% python3 -q
>>> import numpy as np
>>> np.set_printoptions(precision=3, suppress=True, linewidth=200, sign=" ")
>>> mat = np.load("x.npy")
>>> print(mat)
[[-0.42  -1.498]
 [-0.571  1.94 ]
 [ 1.095 -4.047]
 [ 0.373  1.332]]
>>> P = mat @ np.linalg.solve(mat.T @ mat, mat.T)
>>> print(np.round((np.eye(4) - P) @ mat, 3) + 0)
[[ 0.  0.]
 [ 0.  0.]
 [ 0.  0.]
 [ 0.  0.]]
>>> print(np.allclose(P @ P, P))
True
>>> print(np.linalg.matrix_rank(np.eye(4) - P))
2
>>> print(P)
[[ 0.558  0.025  0.012 -0.496]
 [ 0.025  0.201 -0.399 -0.022]
 [ 0.012 -0.399  0.8   -0.011]
 [-0.496 -0.022 -0.011  0.441]]
>>> print(P @ mat[:, 1])
[-1.498  1.94  -4.047  1.332]
>>> print(np.round(np.linalg.eigvalsh(P), 3) + 0)
[ 0.  0.  1.  1.]
>>> vec = np.array([2, -1])
>>> target = mat @ vec
>>> print(np.linalg.lstsq(mat, target)[0])
[ 2. -1.]
>>> print(target)
[ 0.658 -3.082  6.237 -0.586]
>>> rng = np.random.default_rng(3361)
>>> target = target + 0.05 * rng.normal(size=4)
>>> print(target)
[ 0.681 -3.174  6.234 -0.523]
>>> beta, *_ = np.linalg.lstsq(mat, target)
>>> print(np.round(mat.T @ (target - mat @ beta), 3) + 0)
[ 0.  0.]
>>> print(beta.round())
[ 2. -1.]
>>> print([round(float(np.linalg.norm(np.linalg.solve(mat.T @ mat + lam * np.eye(2), mat.T @ target))), 2) for lam in (0, 1, 10, 100)])
[2.27, 1.59, 0.99, 0.27]
>>> print(beta)
[ 2.041 -0.997]
>>> A = np.array([[4.02, -7.0, 5.0, -2.0, -8.0],
...     [2.0, 6.02, 4.0, -1.0, -2.0],
...     [7.0, 0.0, 8.02, -9.0, -6.0],
...     [1.0, 0.0, 8.0, 6.02, 7.0],
...     [4.0, -7.0, 5.0, -2.0, -7.98]])
>>> M2 = A + rng.integers(-2, 3, (5, 4)) @ rng.integers(-2, 3, (4, 5))
>>> print(M2)
[[  7.02   1.     9.     0.   -11.  ]
 [  1.     7.02   1.    -5.     3.  ]
 [ 13.     2.     6.02  -7.    -8.  ]
 [ -1.     1.    17.    12.02   9.  ]
 [ -4.   -11.    11.    -1.    -1.98]]
>>> print(np.round(np.linalg.svd(M2 - A, compute_uv=False), 3) + 0)
[ 16.008  13.317   6.159   3.671   0.   ]
>>> T = np.stack([M2, 4 * M2, M2[::-1]])
>>> print(np.linalg.matrix_rank(T))
[ 5  5  5]
>>> print(T.sum(axis=0))
[[ 31.1   -6.    56.    -1.   -56.98]
 [  4.    36.1   22.   -12.98  24.  ]
 [ 78.    12.    36.12 -42.   -48.  ]
 [ -4.    12.02  86.    55.1   48.  ]
 [-12.98 -54.    64.    -5.   -20.9 ]]
>>> print(T.shape)
(3, 5, 5)
>>> print(round(np.abs(np.linalg.eigvals(A)).max(), 3))
12.193
>>> print((A + A.T) / 2)
[[ 4.02 -2.5   6.   -0.5  -2.  ]
 [-2.5   6.02  2.   -0.5  -4.5 ]
 [ 6.    2.    8.02 -0.5  -0.5 ]
 [-0.5  -0.5  -0.5   6.02  2.5 ]
 [-2.   -4.5  -0.5   2.5  -7.98]]
>>> print(np.sort(np.abs(np.linalg.eigvals(A))))
[  0.02    5.545   7.697  12.193  12.193]
>>> print(np.allclose(A @ A.T, A.T @ A))
False
>>> print(round(np.linalg.det(A), 3))
-126.911
>>> M2 = A / np.sqrt((A ** 2).mean(axis=1, keepdims=True))
>>> print(np.linalg.matrix_rank(M2) == np.linalg.matrix_rank(A))
True
>>> print(M2[0])
[ 0.715 -1.245  0.889 -0.356 -1.422]
>>> print(np.linalg.matrix_rank(A - A.mean(axis=1, keepdims=True)))
4
>>> F = np.load("arr.npy")
>>> print(F)
[[ 0.482  0.601 -1.009]
 [-1.5   -0.8   -0.1  ]
 [ 0.4    0.6   -1.2  ]
 [-1.    -0.7    0.9  ]]
>>> M2 = F / np.sqrt((F ** 2).mean(axis=1, keepdims=True))
>>> print(np.linalg.matrix_rank(M2) == np.linalg.matrix_rank(F))
True
>>> print(np.linalg.norm(M2, axis=1))
[ 1.732  1.732  1.732  1.732]
>>> print(np.round(F - F.mean(axis=1, keepdims=True), 3) + 0)
[[ 0.457  0.576 -1.034]
 [-0.7    0.     0.7  ]
 [ 0.467  0.667 -1.133]
 [-0.733 -0.433  1.167]]
>>> M = np.array([[2, 1, 3, 3, 3], [3, 1, 2, 3, 1], [1, 2, 1, 1, 3], [1, 2, 1, 1, 3]])
>>> U, sv, Vt = np.linalg.svd(M)
>>> print(sv.round(3) + 0)
[ 8.763  3.111  1.234  0.   ]
>>> print(np.argmax(sv[:-1] / (sv[1:] + 1e-6)) + 1)
3
>>> M2 = U[:, :3] @ np.diag(sv[:3]) @ Vt[:3]
>>> print(M2)
[[ 2.  1.  3.  3.  3.]
 [ 3.  1.  2.  3.  1.]
 [ 1.  2.  1.  1.  3.]
 [ 1.  2.  1.  1.  3.]]
>>> print(np.linalg.matrix_rank(M, rtol=0.05))
3
>>> print(round(np.abs(M - M2).max(), 3))
0.0
>>> W0 = np.array([[4, 5, -5, 1, -4],
...     [4, 5, -5, 1, -4],
...     [-5, -2, 3, -3, -3],
...     [3, -2, -4, 2, 4]])
>>> # row 1 repeats row 0
>>> u, g = W0[0], W0[1]
>>> print(u @ u)
83
>>> pr = (u @ g) / (u @ u) * u
>>> print(np.outer(u, g))
[[ 16  20 -20   4 -16]
 [ 20  25 -25   5 -20]
 [-20 -25  25  -5  20]
 [  4   5  -5   1  -4]
 [-16 -20  20  -4  16]]
>>> print(g - pr)
[ 0.  0.  0.  0.  0.]
>>> print(pr)
[ 4.  5. -5.  1. -4.]
>>> print(np.abs(np.diag(np.linalg.qr(W0)[1])) > 1e-9)
[ True  True  True False]
>>> print(np.linalg.lstsq(W0[:-1].T, W0[-1])[2])
2
>>> print(np.allclose(W0[:-1].T @ np.linalg.lstsq(W0[:-1].T, W0[-1])[0], W0[-1]))
False
>>> print(round(float(np.trace(np.linalg.pinv(W0) @ W0)), 3))
3.0
>>> U, sv, Vt = np.linalg.svd(W0)
>>> print(np.argmax(sv[:-1] / (sv[1:] + 1e-6)) + 1)
3
>>> M2 = U[:, :3] @ np.diag(sv[:3]) @ Vt[:3]
>>> print(round(float(np.linalg.norm(W0 - M2, 2)), 3), round(sv[3], 3))
0.0 0.0
>>> print(round(np.linalg.norm(W0 - M2) / np.linalg.norm(W0), 3))
0.0
>>> M2 = np.array([[5, -1, 4], [2, -1, 1]])
>>> cent = np.kron(M2, W0)
>>> print(np.round(np.linalg.norm(cent, 2), 3), np.round(np.linalg.norm(M2, 2) * np.linalg.norm(W0, 2), 3))
95.127 95.127
>>> print(cent.shape)
(8, 15)
>>> print(cent)
[[ 20  25 -25   5 -20  -4  -5   5  -1   4  16  20 -20   4 -16]
 [ 20  25 -25   5 -20  -4  -5   5  -1   4  16  20 -20   4 -16]
 [-25 -10  15 -15 -15   5   2  -3   3   3 -20  -8  12 -12 -12]
 [ 15 -10 -20  10  20  -3   2   4  -2  -4  12  -8 -16   8  16]
 [  8  10 -10   2  -8  -4  -5   5  -1   4   4   5  -5   1  -4]
 [  8  10 -10   2  -8  -4  -5   5  -1   4   4   5  -5   1  -4]
 [-10  -4   6  -6  -6   5   2  -3   3   3  -5  -2   3  -3  -3]
 [  6  -4  -8   4   8  -3   2   4  -2  -4   3  -2  -4   2   4]]
>>> rk = np.linalg.matrix_rank(cent)
>>> print(rk)
6
>>> ns = np.linalg.svd(cent)[2][rk:].T
>>> print([int(np.linalg.matrix_rank(np.delete(cent, i, axis=0))) for i in range(8)])
[6, 6, 5, 5, 6, 6, 5, 5]
>>> print([int(np.linalg.matrix_rank(cent[:i])) for i in range(1, len(cent) + 1)])
[1, 1, 2, 3, 4, 4, 5, 6]
